$ python3 -q
>>> import numpy as np
>>> np.set_printoptions(precision=2, suppress=True, linewidth=160)
>>> rd = lambda a: np.round(a, 2) + 0
>>> mat = np.load("a.npy")
>>> mat
array([[ 1.32,  4.62, -2.64,  1.32],
       [ 0.9 ,  3.15, -1.8 ,  0.9 ],
       [ 0.24,  0.84, -0.48,  0.24],
       [ 0.06,  0.21, -0.12,  0.06]])
>>> # column 3 repeats column 0
>>> r = np.linalg.matrix_rank(mat)
>>> r
np.int64(1)
>>> null = np.linalg.svd(mat)[2][r:].T
>>> [int(np.linalg.matrix_rank(mat[:i])) for i in range(1, len(mat) + 1)]
[1, 1, 1, 1]
>>> [int(np.linalg.matrix_rank(np.delete(mat, i, axis=0))) for i in range(4)]
[1, 1, 1, 1]
>>> print(rd(mat @ null))
[[0. 0. 0.]
 [0. 0. 0.]
 [0. 0. 0.]
 [0. 0. 0.]]
>>> np.allclose(mat @ null, 0)
True
>>> rd(np.abs(np.linalg.eigvals(mat)).max())
np.float64(4.05)
>>> rd((mat + mat.T) / 2)
array([[ 1.32,  2.76, -1.2 ,  0.69],
       [ 2.76,  3.15, -0.48,  0.56],
       [-1.2 , -0.48, -0.48,  0.06],
       [ 0.69,  0.56,  0.06,  0.06]])
>>> rd(mat @ mat)
array([[  5.35,  18.71, -10.69,   5.35],
       [  3.65,  12.76,  -7.29,   3.65],
       [  0.97,   3.4 ,  -1.94,   0.97],
       [  0.24,   0.85,  -0.49,   0.24]])
>>> print(rd(np.sort(np.abs(np.linalg.eigvals(mat)))))
[0.   0.   0.   4.05]
>>> np.allclose(mat, mat.T)
False
>>> rd(np.linalg.matrix_power(mat, 2))
array([[  5.35,  18.71, -10.69,   5.35],
       [  3.65,  12.76,  -7.29,   3.65],
       [  0.97,   3.4 ,  -1.94,   0.97],
       [  0.24,   0.85,  -0.49,   0.24]])
>>> np.allclose(mat @ mat.T, mat.T @ mat)
False
>>> np.linalg.determinant(mat)
Traceback (most recent call last):
  File "<python-input-20>", line 1, in <module>
    np.linalg.determinant(mat)
    ^^^^^^^^^^^^^^^^^^^^^
AttributeError: module 'numpy.linalg' has no attribute 'determinant'
>>> rd((mat - mat.T) / 2)
array([[ 0.  ,  1.86, -1.44,  0.63],
       [-1.86,  0.  , -1.32,  0.34],
       [ 1.44,  1.32,  0.  ,  0.18],
       [-0.63, -0.34, -0.18,  0.  ]])
>>> Uu, sig, vt = np.linalg.svd(mat)
>>> np.argmax(sig[:-1] / (sig[1:] + 1e-6)) + 1
np.int64(1)
>>> rd(sig)
array([6.91, 0.  , 0.  , 0.  ])
>>> Y = Uu[:, :1] @ np.diag(sig[:1]) @ vt[:1]
>>> np.linalg.matrix_rank(mat, rtol=0.05)
np.int64(1)
>>> rd(Y)
array([[ 1.32,  4.62, -2.64,  1.32],
       [ 0.9 ,  3.15, -1.8 ,  0.9 ],
       [ 0.24,  0.84, -0.48,  0.24],
       [ 0.06,  0.21, -0.12,  0.06]])
>>> print(rd(np.linalg.norm(mat - Y) / np.linalg.norm(mat)))
0.0
>>> rd(np.linalg.norm(mat - Y, 2)), rd(sig[1])
(np.float64(0.0), np.float64(0.0))
>>> Y = mat / np.sqrt((mat ** 2).mean(axis=1, keepdims=True))
>>> rd(Y[1])
array([ 0.47,  1.64, -0.94,  0.47])
>>> rd(np.linalg.norm(Y, axis=1))
array([2., 2., 2., 2.])
>>> print(np.linalg.matrix_rank(Y) == np.linalg.matrix_rank(mat))
True
>>> blk = np.stack([mat, 5 * mat, mat[::-1]])
>>> np.linalg.matrix_rank(blk.reshape(3, -1))
np.int64(2)
>>> print(rd(np.linalg.norm(blk, axis=(1, 2))))
[ 6.91 34.53  6.91]
>>> print(rd(np.einsum("bij,cij->bc", blk, blk)))
[[  47.7   238.49   10.77]
 [ 238.49 1192.46   53.87]
 [  10.77   53.87   47.7 ]]
>>> print(np.linalg.matrix_rank(blk))
[1 1 1]
>>> data = np.load("data.npy")
>>> print(data)
[[6. 0. 5. 0.]
 [0. 6. 0. 0.]
 [5. 0. 6. 0.]
 [0. 0. 0. 6.]]
>>> low = np.linalg.cholesky(data)
>>> np.linalg.eigvalsh(data).min() > 0
np.True_
>>> rd(np.prod(np.diag(low)) ** 2), rd(np.linalg.det(data))
(np.float64(396.0), np.float64(396.0))
>>> x = np.array([-2, 1, -3, -2])
>>> rhs = data @ x
>>> print(rhs)
[-27.   6. -28. -12.]
>>> rd(np.linalg.solve(data, -2 * rhs))
array([ 4., -2.,  6.,  4.])
>>> print(rd(np.linalg.solve(data, rhs + data[:, 3])))
[-2.  1. -3. -1.]
>>> rd(np.linalg.solve(data, data[:, 1]))
array([0., 1., 0., 0.])
>>> rd(np.linalg.solve(data, rhs))
array([-2.,  1., -3., -2.])
>>> K = np.array([[1, -1, -1, 1, 1, -1, -1, 1],
...     [1, -1, -1, 1, -1, 1, 1, -1],
...     [1, 1, 1, 1, -1, -1, -1, -1]])
>>> # column 2 repeats column 1
>>> gram = K.T @ K
>>> rd(np.linalg.svd(K, compute_uv=False) ** 2)
array([8., 8., 8.])
>>> print(np.trace(gram), (K ** 2).sum())
24 24
>>> np.linalg.matrix_rank(gram)
np.int64(3)
>>> print((K @ K.T).shape)
(3, 3)
>>> F = np.array([[3.0, 1.0], [0.0, 3.0]])
>>> ev, evecs = np.linalg.eig(F)
>>> np.prod(ev)
np.float64(9.0)
>>> rd(np.sort(np.linalg.eigvals(np.linalg.inv(F))))
array([0.33, 0.33])
>>> F @ evecs[:, 0] - ev[0] * evecs[:, 0]
array([0., 0.])
>>> m1 = np.loadtxt("layer2.csv", delimiter=",")
>>> print(m1)
[[1.  0.  0.  0. ]
 [0.  1.  0.  0. ]
 [0.  0.  0.5 0.5]
 [0.  0.  0.5 0.5]]
>>> np.linalg.matrix_rank(m1, rtol=0.1)
np.int64(3)
>>> np.linalg.cond(m1) > 100
np.True_
>>> x = np.array([2, 3, 1, -1])
>>> np.sign((m1 @ x).round(6))
array([1., 1., 0., 0.])
>>> m1 @ np.eye(4)[0]
array([1., 0., 0., 0.])
>>> np.linalg.norm(m1 @ x) <= np.linalg.norm(m1, 2) * np.linalg.norm(x) + 1e-9
np.True_
>>> (m1 * x).sum(axis=1)
array([2., 3., 0., 0.])
>>> feats = np.load("block9.npy")
>>> feats
array([[  0,   7,  -4],
       [ -7,   0,  11],
       [  4, -11,   0]])
>>> np.linalg.cond(feats) > 100
np.True_
>>> [round(float(x), 2) for x in np.linalg.svd(feats, compute_uv=False)[:3]]
[13.64, 13.64, 0.0]
>>> np.argsort(-np.linalg.norm(feats, axis=0).round(6), kind="stable")[:3]
array([1, 2, 0])
>>> rng = np.random.default_rng(22886)
>>> theta = rng.uniform(0, 2 * np.pi, 25)
>>> q, _ = np.linalg.qr(np.array([[0.9, 0.2], [-0.7, 0.3], [-2.1, -0.2]]))
>>> W0 = 3 * np.c_[np.cos(theta), np.sin(theta)] @ q.T
>>> rd(W0)
array([[ 1.58,  1.3 , -2.19],
       [-1.57, -1.2 ,  2.25],
       [-0.14, -2.69, -1.32],
       [-1.37, -2.39,  1.18],
       [ 0.96,  2.84, -0.14],
       [-1.39, -2.36,  1.23],
       [-0.34, -2.8 , -1.01],
       [-1.52, -0.57,  2.52],
       [ 1.4 , -0.04, -2.65],
       [-0.24, -2.76, -1.16],
       [ 1.48,  2.11, -1.53],
       [-0.76, -2.89, -0.27],
       [-0.52,  2.02,  2.15],
       [-0.16, -2.71, -1.29],
       [-1.55, -0.82,  2.43],
       [ 1.5 ,  2.03, -1.63],
       [ 1.47,  2.14, -1.5 ],
       [ 1.58,  1.29, -2.2 ],
       [-1.42, -0.02,  2.64],
       [ 1.57,  1.57, -2.02],
       [ 1.54,  1.81, -1.83],
       [-1.57, -1.54,  2.04],
       [ 1.38, -0.13, -2.66],
       [ 1.47,  2.12, -1.53],
       [-0.15, -2.7 , -1.3 ]])
>>> # null space of dimension 1
>>> [round(float(x), 2) for x in np.linalg.svd(W0, compute_uv=False)[:3]]
[12.24, 8.67, 0.0]
>>> rd(np.linalg.norm(W0, 2) / np.linalg.norm(W0))
np.float64(0.82)
>>> np.argsort(-np.linalg.norm(W0, axis=0).round(6), kind="stable")[:3]
array([1, 2, 0])
>>> print(np.linalg.cond(W0) > 100)
True
>>> np.linalg.matrix_rank(W0, rtol=0.1)
np.int64(2)
>>> X = np.load("sample13.npy")
>>> X
array([[ 24,  20, -20, -26],
       [  1,   9,  -4, -20],
       [  1,   3,   2,   9],
       [-38,   0,  26,  -5]])
>>> hat = np.triu(np.array([[1, 0, 1, 2], [1, 2, 2, 2], [2, 2, 2, 2], [0, 1, 2, 0]]), 1) + np.eye(4)
>>> Y = hat @ X @ np.linalg.inv(hat)
>>> hat @ X - X @ hat
array([[-75.,   3., -10., -49.],
       [-74.,   6.,  37.,  -4.],
       [-76.,   0.,  45., -22.],
       [  0.,   0.,  38.,  24.]])
>>> np.trace(Y), np.trace(X)
(np.float64(30.0), np.int64(30))
>>> Uu, sig, vt = np.linalg.svd(X)
>>> evecs = vt[:(sig > 1e-8).sum()]
>>> x = X[3] + -3 * X[1] + rng.integers(2) * np.eye(4)[1]
>>> print(x)
[-41. -26.  38.  55.]
>>> print(rd(np.linalg.norm(x - evecs.T @ evecs @ x)))
0.14
>>> np.allclose(evecs.T @ evecs @ x, x)
False
>>> print(rd(evecs.T @ evecs))
[[ 0.68  0.08 -0.45  0.11]
 [ 0.08  0.98  0.11 -0.03]
 [-0.45  0.11  0.38  0.15]
 [ 0.11 -0.03  0.15  0.96]]
